$ ipython --no-banner

In [1]: import numpy as np

In [2]: np.set_printoptions(suppress=True, linewidth=160)

In [3]: mat = np.load("x.npy")

In [4]: print(mat)
[[11.  3.  6.  9.  0.  0.  6.]
 [ 3.  3.  2.  3.  0.  0.  2.]
 [ 6.  2.  6.  6.  0.  0.  4.]
 [ 9.  3.  6. 11.  0.  0.  6.]
 [ 0.  0.  0.  0.  2.  0.  0.]
 [ 0.  0.  0.  0.  0.  2.  0.]
 [ 6.  2.  4.  6.  0.  0.  6.]]

In [5]: # symmetric

In [6]: x0 = np.array([0, 0, 3, 1, -3, -2, 1])

In [7]: y = mat @ x0

In [8]: b, lr = np.zeros(7), 1 / np.linalg.norm(mat, 2) ** 2

In [9]: for i in range(25):
   ...:     b -= lr * mat.T @ (mat @ b - y)
   ...:     if i % 5 == 0: print(i, round(np.linalg.norm(mat @ b - y), 2))
   ...: 
0 8.79
5 8.59
10 8.38
15 8.19
20 7.99

In [10]: b.round(2)
Out[10]: array([ 1.08,  0.36,  1.06,  1.2 , -0.34, -0.22,  0.84])

In [11]: np.round(np.linalg.cond(mat), 2)
Out[11]: np.float64(14.5)

In [12]: x0 = np.ones(7)

In [13]: for _ in range(6):
    ...:     x0 = mat @ x0
    ...:     x0 /= np.linalg.norm(x0)
    ...:     print(round(x0 @ mat @ x0, 2))
    ...: 
28.93
29.0
29.0
29.0
29.0
29.0

In [14]: np.round(np.linalg.eigvalsh(mat)[-1], 2)
Out[14]: np.float64(29.0)

In [15]: x0.round(2) + 0
Out[15]: array([0.58, 0.19, 0.38, 0.58, 0.  , 0.  , 0.38])

In [16]: m1 = np.vander(np.arange(3) - 2, 3, increasing=True)

In [17]: m1
Out[17]: 
array([[ 1, -2,  4],
       [ 1, -1,  1],
       [ 1,  0,  0]])

In [18]: Y = m1 / np.sqrt((m1 ** 2).mean(axis=1, keepdims=True))

In [19]: np.linalg.matrix_rank(m1 - m1.mean(axis=1, keepdims=True))
Out[19]: np.int64(2)

In [20]: Y[1]
Out[20]: array([ 1., -1.,  1.])

In [21]: proj = np.triu(np.array([[0, 0, 1], [1, 2, 0], [-2, 2, 1]]), 1) + np.eye(3)

In [22]: Y = proj @ m1 @ np.linalg.inv(proj)

In [23]: np.round(np.poly(Y), 2) + 0
Out[23]: array([ 1.,  0., -3., -2.])

In [24]: vals, evecs = np.linalg.eig(m1)

In [25]: np.round(m1 @ evecs[:, 0] - vals[0] * evecs[:, 0], 2) + 0
Out[25]: array([0., 0., 0.])

In [26]: np.round(np.sort(np.linalg.eigvals(np.linalg.inv(m1))), 2)
Out[26]: array([-1. -0.j, -1. +0.j,  0.5+0.j])

In [27]: print(round(float(np.prod(vals)), 2))
2.0

In [28]: A = np.load("mat.npy")

In [29]: A.round(2)
Out[29]: 
array([[ 0.49, -1.22,  4.47,  1.32, -1.25],
       [ 1.82,  3.56, -2.87, -0.33, -0.83],
       [-2.23, -1.59, -3.18, -1.4 ,  2.33],
       [ 2.33,  3.78, -1.8 ,  0.08, -1.44],
       [-2.44, -2.05, -2.71, -1.32,  2.4 ],
       [ 2.69,  3.65, -0.33,  0.57, -2.  ],
       [-2.42, -2.01, -2.75, -1.33,  2.4 ],
       [-2.61, -3.74,  0.8 , -0.42,  1.85],
       [ 1.1 , -0.36,  4.33,  1.43, -1.69],
       [ 2.24,  1.62,  3.15,  1.39, -2.34],
       [ 2.37,  1.89,  2.89,  1.35, -2.38],
       [-0.87,  0.7 , -4.41, -1.4 ,  1.53],
       [ 2.57,  2.4 ,  2.29,  1.24, -2.42],
       [-2.27, -3.77,  1.95, -0.03,  1.36],
       [-2.69, -2.81, -1.69, -1.11,  2.4 ],
       [ 2.62,  3.73, -0.75,  0.44, -1.87],
       [ 0.17,  2.03, -4.36, -1.13,  0.72],
       [-1.03,  0.46, -4.36, -1.42,  1.64],
       [ 2.21,  1.55,  3.21,  1.4 , -2.33],
       [-1.41, -3.27,  3.44,  0.58,  0.42],
       [ 0.04, -1.78,  4.43,  1.2 , -0.89],
       [-1.27,  0.1 , -4.24, -1.45,  1.81],
       [-0.95,  0.57, -4.39, -1.41,  1.59],
       [ 0.22,  2.09, -4.35, -1.11,  0.68],
       [-1.72, -3.5 ,  3.02,  0.39,  0.73],
       [ 0.03,  1.86, -4.41, -1.18,  0.84],
       [ 2.69,  3.66, -0.37,  0.55, -1.99],
       [ 2.7 ,  2.83,  1.66,  1.1 , -2.4 ],
       [-0.82,  0.76, -4.43, -1.39,  1.49],
       [ 1.58,  0.4 ,  4.02,  1.47, -2.  ],
       [-1.53, -0.31, -4.07, -1.46,  1.97],
       [-1.16, -3.06,  3.71,  0.71,  0.17]])

In [30]: # looks like rank 2

In [31]: np.linalg.lstsq(A[:-1].T, A[-1])[2]
Out[31]: np.int32(2)

In [32]: np.unique(A.round(6), axis=0).shape
Out[32]: (32, 5)

In [33]: np.abs(np.diag(np.linalg.qr(A)[1])) > 1e-9
Out[33]: array([ True,  True, False, False, False])

In [34]: x0 = np.array([-1, 0, 2])

In [35]: y = m1 @ x0

In [36]: y
Out[36]: array([ 7,  1, -1])

In [37]: np.round(np.linalg.solve(m1, y + m1[:, 2]), 2)
Out[37]: array([-1.,  0.,  3.])

In [38]: idx = A[:, 4] > np.median(A[:, 4])

In [39]: u = A[idx].mean(axis=0) - A[~idx].mean(axis=0)

In [40]: u.round(2)
Out[40]: array([-2.96, -1.91, -4.69, -1.98,  3.19])

In [41]: np.argsort(-np.abs(u).round(6), kind="stable")
Out[41]: array([2, 4, 0, 3, 1])

In [42]: print(idx.astype(int))
[0 0 1 0 1 0 1 1 0 0 0 1 0 1 1 0 1 1 0 0 0 1 1 1 1 1 0 0 1 0 1 0]

In [43]: ((A - A.mean(axis=0)) @ u > 0).astype(int)
Out[43]: array([0, 0, 1, 0, 1, 0, 1, 1, 0, 0, 0, 1, 0, 1, 1, 0, 1, 1, 0, 0, 0, 1, 1, 1, 0, 1, 0, 0, 1, 0, 1, 0])

In [44]: th = np.radians(120)

In [45]: r_ = np.eye(5)

In [46]: r_[1, 1] = r_[2, 2] = np.cos(th)

In [47]: r_[1, 2], r_[2, 1] = -np.sin(th), np.sin(th)

In [48]: r_.round(2)
Out[48]: 
array([[ 1.  ,  0.  ,  0.  ,  0.  ,  0.  ],
       [ 0.  , -0.5 , -0.87,  0.  ,  0.  ],
       [ 0.  ,  0.87, -0.5 ,  0.  ,  0.  ],
       [ 0.  ,  0.  ,  0.  ,  1.  ,  0.  ],
       [ 0.  ,  0.  ,  0.  ,  0.  ,  1.  ]])

In [49]: Y = A @ r_.T

In [50]: np.round(np.abs(Y - A).max(axis=0), 2)
Out[50]: array([0.  , 5.68, 8.33, 0.  , 0.  ])

In [51]: np.allclose(np.linalg.norm(A, axis=1), np.linalg.norm(Y, axis=1))
Out[51]: True

In [52]: np.round(np.linalg.svd(A, compute_uv=False), 2) + 0, np.round(np.linalg.svd(Y, compute_uv=False), 2) + 0
Out[52]: 
(array([21.77, 18.06,  0.  ,  0.  ,  0.  ]),
 array([21.77, 18.06,  0.  ,  0.  ,  0.  ]))

In [53]: np.allclose(A @ A.T, Y @ Y.T)
Out[53]: True

In [54]: Xs = A - A.mean(axis=0)

In [55]: evecs = np.linalg.svd(Xs)[2][:2]

In [56]: Y = Xs - Xs @ evecs.T @ evecs

In [57]: np.round(np.diag(evecs.T @ evecs), 2)
Out[57]: array([0.31, 0.57, 0.8 , 0.09, 0.23])

In [58]: np.round(Y.std(axis=0), 2) + 0
Out[58]: array([0., 0., 0., 0., 0.])

In [59]: np.round((Xs @ evecs.T).std(axis=0), 2)
Out[59]: array([3.84, 3.17])

In [60]: feats = np.tanh(np.array([[-1.4, -0.9],
    ...:     [0.2, 0.1],
    ...:     [-1.7, -1.4],
    ...:     [1.0, -0.5],
    ...:     [2.0, -0.6],
    ...:     [-1.6, 0.2],
    ...:     [-1.6, 0.4],
    ...:     [-0.2, -0.2],
    ...:     [1.4, -0.8],
    ...:     [1.1, -1.5],
    ...:     [-0.4, 0.1],
    ...:     [0.5, 1.5],
    ...:     [-0.1, 0.1],
    ...:     [-0.6, -1.1],
    ...:     [1.3, 0.5],
    ...:     [-1.9, 0.4],
    ...:     [0.2, -0.5],
    ...:     [1.6, -1.0],
    ...:     [0.3, 0.9],
    ...:     [0.1, 1.0],
    ...:     [-1.0, 0.0],
    ...:     [0.2, 0.8],
    ...:     [0.3, -1.1]]) @ np.array([[-0.7, 0.1, 1.3], [-1.9, -1.4, 0.5]]))

In [61]: feats.round(2)
Out[61]: 
array([[ 0.99,  0.81, -0.98],
       [-0.32, -0.12,  0.3 ],
       [ 1.  ,  0.95, -0.99],
       [ 0.24,  0.66,  0.78],
       [-0.25,  0.78,  0.98],
       [ 0.63, -0.41, -0.96],
       [ 0.35, -0.62, -0.95],
       [ 0.48,  0.25, -0.35],
       [ 0.49,  0.85,  0.89],
       [ 0.97,  0.98,  0.59],
       [ 0.09, -0.18, -0.44],
       [-1.  , -0.97,  0.89],
       [-0.12, -0.15, -0.08],
       [ 0.99,  0.9 , -0.87],
       [-0.95, -0.52,  0.96],
       [ 0.52, -0.64, -0.98],
       [ 0.67,  0.62,  0.01],
       [ 0.65,  0.92,  0.92],
       [-0.96, -0.84,  0.69],
       [-0.96, -0.88,  0.56],
       [ 0.6 , -0.1 , -0.86],
       [-0.93, -0.8 ,  0.58],
       [ 0.95,  0.92, -0.16]])

In [62]: cov = np.cov(feats, rowvar=False)

In [63]: print(cov.round(2))
[[ 0.52  0.39 -0.33]
 [ 0.39  0.51 -0.02]
 [-0.33 -0.02  0.59]]

In [64]: np.round(feats.std(axis=0), 2)
Out[64]: array([0.7 , 0.7 , 0.75])

In [65]: np.argsort(-feats.std(axis=0).round(6), kind="stable")
Out[65]: array([2, 0, 1])

In [66]: np.round(np.corrcoef(feats.T), 2)
Out[66]: 
array([[ 1.  ,  0.75, -0.6 ],
       [ 0.75,  1.  , -0.04],
       [-0.6 , -0.04,  1.  ]])

In [67]: np.round(np.linalg.eigvalsh(cov)[::-1], 2)
Out[67]: array([1.06, 0.54, 0.03])

In [68]: np.argwhere(np.triu(np.abs(np.corrcoef(feats.T)) > 0.8, 1))
Out[68]: array([], shape=(0, 2), dtype=int64)

In [69]: print(np.round(np.median(feats, axis=0), 2))
[ 0.48 -0.1   0.01]

In [70]: cov.shape
Out[70]: (3, 3)

In [71]: round(float(np.corrcoef(feats[:, 0], feats[:, 2])[0, 1]), 2)
Out[71]: -0.6

In [72]: np.round(np.polyfit(feats[:, 0], feats[:, 2], 1), 2)
Out[72]: array([-0.64,  0.14])

In [73]: J = np.tril(np.array([[-2, 2, 3, 1, 1],
    ...:     [0, -3, -3, -3, 1],
    ...:     [1, 3, 2, 3, -1],
    ...:     [-2, -3, -2, 1, 1],
    ...:     [0, 3, -2, 2, -2]]), -1) + np.eye(5, dtype=int)

In [74]: J
Out[74]: 
array([[ 1,  0,  0,  0,  0],
       [ 0,  1,  0,  0,  0],
       [ 1,  3,  1,  0,  0],
       [-2, -3, -2,  1,  0],
       [ 0,  3, -2,  2,  1]])

In [75]: # triangular

In [76]: O, evecs = np.linalg.qr(J[:, :1])[0], np.linalg.qr(J[:, 1:])[0]

In [77]: sv = np.linalg.svd(O.T @ evecs, compute_uv=False)

In [78]: np.round(np.linalg.norm(O @ O.T - evecs @ evecs.T, 2), 2)
Out[78]: np.float64(1.0)
